% ipython --no-banner

In [1]: import numpy as np

In [2]: np.set_printoptions(precision=3, suppress=True, linewidth=100)

In [3]: rd = lambda a: np.round(a, 3) + 0

In [4]: X = np.array([[1.0, 0.0, 0.0, 0.0],
   ...:     [0.0, 0.5, 0.0, 0.5],
   ...:     [0.0, 0.5, 0.5, 0.0],
   ...:     [0.0, 0.0, 0.0, 1.0]])

In [5]: u = np.array([1, -1, -2, 2])

In [6]: out = X + np.outer(u, np.eye(4)[1])

In [7]: np.linalg.matrix_rank(np.linalg.inv(out) - np.linalg.inv(X), tol=1e-8)
Out[7]: np.int64(1)

In [8]: out
Out[8]: 
array([[ 1. ,  1. ,  0. ,  0. ],
       [ 0. , -0.5,  0. ,  0.5],
       [ 0. , -1.5,  0.5,  0. ],
       [ 0. ,  2. ,  0. ,  1. ]])

In [9]: np.linalg.matrix_rank(out - X)
Out[9]: np.int64(1)

In [10]: rd(np.linalg.det(out) / np.linalg.det(X)), rd(1 + np.linalg.solve(X, u)[1])
Out[10]: (np.float64(-3.0), np.float64(-3.0))

In [11]: def softmax(z):
    ...:     e = np.exp(z - z.max(axis=-1, keepdims=True))
    ...:     return e / e.sum(axis=-1, keepdims=True)
    ...: 

In [12]: rd(softmax(10 * X[0]))
Out[12]: array([1., 0., 0., 0.])

In [13]: rd(softmax(X[0]))
Out[13]: array([0.475, 0.175, 0.175, 0.175])

In [14]: S = X @ X.T / np.sqrt(4)

In [15]: softmax(S).round(6).argmax(axis=1)
Out[15]: array([0, 1, 2, 3])

In [16]: evals, vecs = np.linalg.eig(X)

In [17]: X @ vecs[:, 0] - evals[0] * vecs[:, 0]
Out[17]: array([0., 0., 0., 0.])

In [18]: np.prod(evals)
Out[18]: np.float64(0.25)

In [19]: (X != 0).astype(int)
Out[19]: 
array([[1, 0, 0, 0],
       [0, 1, 0, 1],
       [0, 1, 1, 0],
       [0, 0, 0, 1]])

In [20]: (np.linalg.matrix_power((X != 0) + (X.T != 0) + np.eye(4), 4) > 0).astype(int)
Out[20]: 
array([[1, 0, 0, 0],
       [0, 1, 1, 1],
       [0, 1, 1, 1],
       [0, 1, 1, 1]])

In [21]: out = np.linalg.invert(X)
---------------------------------------------------------------------------
AttributeError                            Traceback (most recent call last)
Cell In[21], line 1
----> 1 out = np.linalg.invert(X)

AttributeError: module 'numpy.linalg' has no attribute 'invert'

In [22]: out = np.linalg.inv(X)

In [23]: rd(np.linalg.det(X) * np.linalg.det(out))
Out[23]: np.float64(1.0)

In [24]: X @ out
Out[24]: 
array([[1., 0., 0., 0.],
       [0., 1., 0., 0.],
       [0., 0., 1., 0.],
       [0., 0., 0., 1.]])

In [25]: out
Out[25]: 
array([[ 1.,  0.,  0.,  0.],
       [ 0.,  2.,  0., -1.],
       [ 0., -2.,  2.,  1.],
       [ 0.,  0.,  0.,  1.]])

In [26]: rd(np.linalg.inv(out))
Out[26]: 
array([[1. , 0. , 0. , 0. ],
       [0. , 0.5, 0. , 0.5],
       [0. , 0.5, 0.5, 0. ],
       [0. , 0. , 0. , 1. ]])

In [27]: J = np.load("w.npy")

In [28]: J
Out[28]: 
array([[ -2,  -2,  -2,  -2,  -2,  -2],
       [ -2,  -4,  -4,  -4,  -4,  -4],
       [ -2,  -4,  -6,  -6,  -6,  -6],
       [ -2,  -4,  -6,  -8,  -8,  -8],
       [ -2,  -4,  -6,  -8, -10, -10],
       [ -2,  -4,  -6,  -8, -10, -12]])

In [29]: x = np.array([-2, -1, 2, 0, 3, 1])

In [30]: y = J @ x

In [31]: c, lr = np.zeros(6), 1 / np.linalg.norm(J, 2) ** 2

In [32]: for i in range(30):
    ...:     c -= lr * J.T @ (J @ c - y)
    ...:     if i % 10 == 0: print(i, round(np.linalg.norm(J @ c - y), 3))
    ...: 
0 7.339
10 6.592
20 5.951

In [33]: rd(np.linalg.cond(J))
Out[33]: np.float64(64.886)

In [34]: rd(c)
Out[34]: array([0.033, 0.257, 0.645, 1.028, 1.365, 1.515])

In [35]: left, sig, Vh = np.linalg.svd(J, full_matrices=False)

In [36]: rd(np.abs(Vh[0]))
Out[36]: array([0.133, 0.258, 0.368, 0.457, 0.519, 0.551])

In [37]: rd(np.cumsum(sig ** 2) / np.sum(sig ** 2))
Out[37]: array([0.984, 0.997, 0.999, 0.999, 1.   , 1.   ])

In [38]: rd(sig)
Out[38]: array([34.414,  3.976,  1.549,  0.892,  0.638,  0.53 ])

In [39]: rd(left.T @ left)
Out[39]: 
array([[1., 0., 0., 0., 0., 0.],
       [0., 1., 0., 0., 0., 0.],
       [0., 0., 1., 0., 0., 0.],
       [0., 0., 0., 1., 0., 0.],
       [0., 0., 0., 0., 1., 0.],
       [0., 0., 0., 0., 0., 1.]])

In [40]: left.shape, sig.shape, Vh.shape
Out[40]: ((6, 6), (6,), (6, 6))

In [41]: np.allclose(left * sig @ Vh, J)
Out[41]: True

In [42]: rd(Vh @ Vh.T)
Out[42]: 
array([[1., 0., 0., 0., 0., 0.],
       [0., 1., 0., 0., 0., 0.],
       [0., 0., 1., 0., 0., 0.],
       [0., 0., 0., 1., 0., 0.],
       [0., 0., 0., 0., 1., 0.],
       [0., 0., 0., 0., 0., 1.]])

In [43]: np.abs(left[:, 0]).round(6).argmax()
Out[43]: np.int64(5)

In [44]: rd(sig / sig[0])
Out[44]: array([1.   , 0.116, 0.045, 0.026, 0.019, 0.015])

In [45]: evals, vecs = np.linalg.eigh(J)

In [46]: x = np.array([1, -1, 2, 3, 1, 0])

In [47]: rd(vecs * np.abs(evals) @ vecs.T)
Out[47]: 
array([[ 2.,  2.,  2.,  2.,  2.,  2.],
       [ 2.,  4.,  4.,  4.,  4.,  4.],
       [ 2.,  4.,  6.,  6.,  6.,  6.],
       [ 2.,  4.,  6.,  8.,  8.,  8.],
       [ 2.,  4.,  6.,  8., 10., 10.],
       [ 2.,  4.,  6.,  8., 10., 12.]])

In [48]: rd(np.linalg.eigvalsh(J[1:, 1:]))
Out[48]: array([-33.833,  -3.576,  -1.302,  -0.74 ,  -0.549])

In [49]: u = np.array([1, 3, 7, 1, 7, 8])

In [50]: out = J + np.outer(u, np.eye(6)[4])

In [51]: np.linalg.matrix_rank(out - J)
Out[51]: np.int64(1)

In [52]: rd(np.linalg.det(out) / np.linalg.det(J)), rd(1 + np.linalg.solve(J, u)[4])
Out[52]: (np.float64(-1.5), np.float64(-1.5))

In [53]: x = np.array([1, 0, -2, 0, 0, 1])

In [54]: y = J @ x

In [55]: y
Out[55]: array([ 0,  2,  4,  2,  0, -2])

In [56]: rd(np.linalg.solve(J, -1 * y))
Out[56]: array([-1.,  0.,  2.,  0.,  0., -1.])

In [57]: rd(np.linalg.solve(J, y + J[:, 1]))
Out[57]: array([ 1.,  1., -2.,  0.,  0.,  1.])

In [58]: rd(np.linalg.solve(J, y))
Out[58]: array([ 1.,  0., -2.,  0.,  0.,  1.])

In [59]: rd(np.linalg.solve(J, J[:, 4]))
Out[59]: array([0., 0., 0., 0., 1., 0.])

In [60]: W0 = np.load("x.npy")

In [61]: W0
Out[61]: 
array([[1, 2, 2, 0, 0, 1, 2],
       [0, 2, 1, 1, 0, 1, 1],
       [0, 0, 0, 1, 0, 0, 1],
       [0, 0, 0, 0, 1, 0, 1],
       [0, 0, 0, 0, 1, 1, 1],
       [0, 0, 0, 0, 0, 1, 1],
       [0, 0, 0, 0, 0, 0, 0]])

In [62]: np.linalg.matrix_rank(W0, rtol=0.1)
Out[62]: np.int64(5)

In [63]: left, sig, Vh = np.linalg.svd(W0)

In [64]: rd(sig)
Out[64]: array([4.778, 2.067, 1.396, 1.041, 0.902, 0.232, 0.   ])

In [65]: out = left[:, :6] @ np.diag(sig[:6]) @ Vh[:6]

In [66]: np.linalg.matrix_rank(W0, rtol=0.05)
Out[66]: np.int64(5)

In [67]: rd(np.linalg.norm(W0 - out) / np.linalg.norm(W0))
Out[67]: np.float64(0.0)

In [68]: rd(out)
Out[68]: 
array([[1., 2., 2., 0., 0., 1., 2.],
       [0., 2., 1., 1., 0., 1., 1.],
       [0., 0., 0., 1., 0., 0., 1.],
       [0., 0., 0., 0., 1., 0., 1.],
       [0., 0., 0., 0., 1., 1., 1.],
       [0., 0., 0., 0., 0., 1., 1.],
       [0., 0., 0., 0., 0., 0., 0.]])

In [69]: left, sig, Vh = np.linalg.svd(W0)

In [70]: vecs = Vh[:(sig > 1e-8).sum()]

In [71]: rng = np.random.default_rng(47258)

In [72]: x = W0[4] + 5 * W0[0] + rng.integers(2) * np.eye(7)[1]

In [73]: x
Out[73]: array([ 5., 10., 10.,  0.,  1.,  6., 11.])

In [74]: rd(np.diag(vecs.T @ vecs))
Out[74]: array([0.556, 0.889, 0.556, 1.   , 1.   , 1.   , 1.   ])

In [75]: rd(vecs.T @ vecs)
Out[75]: 
array([[ 0.556, -0.222,  0.444,  0.   ,  0.   ,  0.   ,  0.   ],
       [-0.222,  0.889,  0.222,  0.   ,  0.   ,  0.   ,  0.   ],
       [ 0.444,  0.222,  0.556,  0.   ,  0.   ,  0.   ,  0.   ],
       [ 0.   ,  0.   ,  0.   ,  1.   ,  0.   ,  0.   ,  0.   ],
       [ 0.   ,  0.   ,  0.   ,  0.   ,  1.   ,  0.   ,  0.   ],
       [ 0.   ,  0.   ,  0.   ,  0.   ,  0.   ,  1.   ,  0.   ],
       [ 0.   ,  0.   ,  0.   ,  0.   ,  0.   ,  0.   ,  1.   ]])

In [76]: rd(np.linalg.norm(x - vecs.T @ vecs @ x))
Out[76]: np.float64(0.0)

In [77]: np.allclose(vecs.T @ vecs @ x, x)
Out[77]: True

In [78]: gram = W0.T @ W0

In [79]: np.linalg.matrix_rank(gram)
Out[79]: np.int64(6)

In [80]: rd(np.linalg.eigvalsh(gram)[::-1])
Out[80]: array([22.828,  4.272,  1.95 ,  1.083,  0.813,  0.054,  0.   ])

In [81]: rd(np.linalg.svd(W0, compute_uv=False) ** 2)
Out[81]: array([22.828,  4.272,  1.95 ,  1.083,  0.813,  0.054,  0.   ])

In [82]: np.allclose(gram, gram.T)
Out[82]: True

In [83]: (W0 @ W0.T).shape
Out[83]: (7, 7)

In [84]: E = np.load("case5.npy")

In [85]: E
Out[85]: 
array([[1, 0, 0, 0, 0, 0, 0],
       [2, 1, 0, 0, 0, 0, 0],
       [2, 1, 1, 0, 0, 0, 0],
       [1, 0, 0, 1, 0, 0, 0],
       [2, 3, 3, 3, 1, 0, 0],
       [2, 2, 1, 0, 1, 1, 0],
       [1, 0, 0, 2, 2, 0, 1]])

In [86]: O, r_ = np.linalg.qr(E)

In [87]: rd(np.trace(O @ O.T))
Out[87]: np.float64(7.0)

In [88]: rd(abs(r_[0, 0])), rd(np.linalg.norm(E[:, 0]))
Out[88]: (np.float64(4.359), np.float64(4.359))

In [89]: rd(O @ r_)
Out[89]: 
array([[1., 0., 0., 0., 0., 0., 0.],
       [2., 1., 0., 0., 0., 0., 0.],
       [2., 1., 1., 0., 0., 0., 0.],
       [1., 0., 0., 1., 0., 0., 0.],
       [2., 3., 3., 3., 1., 0., 0.],
       [2., 2., 1., 0., 1., 1., 0.],
       [1., 0., 0., 2., 2., 0., 1.]])

In [90]: O.shape, r_.shape
Out[90]: ((7, 7), (7, 7))

In [91]: rd(np.abs(np.diag(r_)))
Out[91]: array([4.359, 2.164, 1.076, 2.313, 1.337, 0.479, 0.067])

In [92]: m1 = np.loadtxt("block16.csv", delimiter=",")

In [93]: m1
Out[93]: 
array([[-2.,  0.,  0.,  0.,  0.],
       [ 6.,  7.,  0.,  0.,  0.],
       [ 3.,  6.,  7.,  0.,  0.],
       [-4., -4.,  1.,  7.,  0.],
       [ 6.,  1.,  1.,  6.,  9.]])

In [94]: rd(np.linalg.det(m1[::-1]))
Out[94]: np.float64(-6174.0)

In [95]: rd(np.linalg.det(2 * m1)), rd(np.linalg.det(m1))
Out[95]: (np.float64(-197568.0), np.float64(-6174.0))

In [96]: np.einsum("ij,ji->", m1, m1)
Out[96]: np.float64(232.0)

In [97]: np.einsum("ii->", m1)
Out[97]: np.float64(28.0)

In [98]: mat = np.loadtxt("mat.csv", delimiter=",")

In [99]: mat
Out[99]: 
array([[ -3.515,  -4.273,  -4.427,  -0.852,   3.325,   3.369],
       [-13.766,  14.856,   6.115,   3.324, -12.956,   9.098],
       [ -2.345, -10.342,  -7.655,   1.219,  -2.234,  -8.999],
       [ -9.281,   9.233,  -3.063,   7.346, -11.132,  10.682],
       [ -4.018,  -0.614,  -8.149,   5.125,  -1.533,  10.193],
       [ -1.796,  -2.572,  -0.238,  -2.981,   2.243,  -2.554],
       [ -7.937,   9.03 ,   9.473,  -4.792,  -0.838,   6.032],
       [  4.263, -10.642,  -8.289,   0.655,   4.884,  -3.061],
       [ -0.414,   2.573,   6.112,  -1.831,  -3.403,  -8.171],
       [ -2.992,  -6.595, -12.437,   6.662,  -2.078,   3.156],
       [ 10.513,  -3.527,  -4.738,   3.139,   4.908,   2.064],
       [ 15.534, -15.732,  -8.322,  -0.843,  11.41 ,  -9.046],
       [  5.856,  -2.757,  -6.303,   4.17 ,   2.039,   4.463],
       [  9.411,  -5.44 ,   1.152,  -1.302,   2.381, -13.044],
       [ -1.014,   1.817,   6.929,  -3.178,  -2.674,  -8.47 ],
       [ -4.923,  -0.503,  -8.792,   6.062,  -4.263,   7.855],
       [ -4.625,  -8.605, -10.382,   3.627,  -3.876,  -3.292],
       [  2.164,   3.011,  11.899,  -7.12 ,   1.964, -10.034],
       [-10.844,   7.84 ,  -4.067,   8.409, -13.692,   6.233],
       [  7.169,   2.535,   3.904,  -2.755,   7.57 ,   3.968],
       [  7.73 ,  -2.436,   4.301,  -7.399,  12.712,   0.913],
       [  5.049,  -9.787,   1.053,  -7.779,   8.228, -11.877],
       [-10.067,   1.511,   2.905,  -5.237,   1.603,   4.411],
       [  5.58 ,   0.177,  -0.688,   4.246,  -4.977,  -6.025],
       [ -7.189,  -8.34 , -10.674,   4.647,  -6.439,  -3.416],
       [  6.418,   6.209,  13.759,  -6.491,   1.824,  -9.393],
       [ 15.035, -11.535,  -9.205,   3.416,   5.983,  -5.21 ],
       [  3.039,  -5.343,  -8.149,   4.949,   0.517,   3.785],
       [ 10.165,  -9.205,  -5.493,   2.417,   1.492, -11.053],
       [ -0.247,  -0.971,   2.979,  -2.398,  -2.079,  -9.79 ],
       [  6.367,   8.466,   9.372,  -3.557,   5.121,   6.081],
       [ -0.022,  -0.631,   2.251,  -3.43 ,   2.041,  -3.122],
       [ -4.241,  -2.933,  -1.578,  -1.545,  -0.208,  -2.89 ],
       [ 11.786, -18.302, -15.394,   2.541,   6.906,  -7.738],
       [ -1.959,   1.448,  -3.237,   5.169,  -8.026,  -1.965]])

In [100]: out = np.array([[-2, 2], [2, 0], [1, 1], [-2, -1], [1, 1], [1, 3]])

In [101]: np.linalg.matrix_rank(mat @ out)
Out[101]: np.int64(2)

In [102]: np.linalg.matrix_rank(np.vstack([mat, out.T]))
Out[102]: np.int64(6)
